$ python -q
>>> import numpy as np
>>> np.set_printoptions(suppress=True, linewidth=140)
>>> K = np.load("w.npy")
>>> print(K)
[[ 72   0]
 [  0 -20]]
>>> # triangular: eigenvalues sit on the diagonal
>>> proj = np.triu(np.array([[0, 0], [2, 1]]), 1) + np.eye(2)
>>> other = proj @ K @ np.linalg.inv(proj)
>>> np.linalg.matrix_rank(other)
np.int64(2)
>>> round(float(np.linalg.det(other)), 2)
-1440.0
>>> other
array([[ 72.,   0.],
       [  0., -20.]])
>>> np.poly(other)
array([    1.,   -52., -1440.])
>>> proj @ K - K @ proj
array([[0., 0.],
       [0., 0.]])
>>> np.trace(other), np.trace(K)
(np.float64(52.0), np.int64(52))
>>> rng = np.random.default_rng(36)
>>> lab = rng.permutation(2)
>>> lab
array([1, 0])
>>> other = K[lab][:, lab]
>>> np.allclose(other, K)
False
>>> np.diag(other)
array([-20,  72])
>>> np.trace(other)
np.int64(52)
>>> other = np.linalg.inv(K)
>>> print(round(np.linalg.cond(K), 2))
3.6
>>> np.round(np.linalg.inv(other), 2)
array([[ 72.,   0.],
       [ -0., -20.]])
>>> round(float(np.linalg.slogdet(K)[0]), 2)
-1.0
>>> (np.abs(other) > 1e-9).astype(int)
array([[1, 0],
       [0, 1]])
>>> feats, _ = np.linalg.qr(np.array([[-0.8, -0.3, -0.7, -0.2],
...     [0.9, 0.0, 1.3, 1.4],
...     [-0.1, -0.3, -0.3, -0.6],
...     [-0.1, -0.8, -0.3, 0.1]]))
>>> feats.round(2)
array([[-0.66, -0.13,  0.72, -0.17],
       [ 0.74, -0.25,  0.59, -0.2 ],
       [-0.08, -0.32, -0.34, -0.88],
       [-0.08, -0.9 , -0.14,  0.39]])
>>> r0 = np.array([3, 6])
>>> np.round(np.cross(feats[0, :3], feats[3, :3]), 2)
array([ 0.67, -0.15,  0.59])
>>> np.round(np.convolve(feats[0], r0), 2)
array([-1.98, -4.34,  1.4 ,  3.83, -1.  ])
>>> np.round(np.correlate(feats[0], feats[3], "full"), 2) + 0
array([-0.26,  0.05,  0.9 ,  0.  , -0.62,  0.09,  0.01])
>>> other = np.linalg.inv(feats)
>>> np.allclose(other, feats.T)
True
>>> np.round(np.linalg.inv(other), 2)
array([[-0.66, -0.13,  0.72, -0.17],
       [ 0.74, -0.25,  0.59, -0.2 ],
       [-0.08, -0.32, -0.34, -0.88],
       [-0.08, -0.9 , -0.14,  0.39]])
>>> print(round(float(np.linalg.det(feats) * np.linalg.det(other)), 2))
1.0
>>> print(np.round(feats @ other, 2) + 0)
[[1. 0. 0. 0.]
 [0. 1. 0. 0.]
 [0. 0. 1. 0.]
 [0. 0. 0. 1.]]
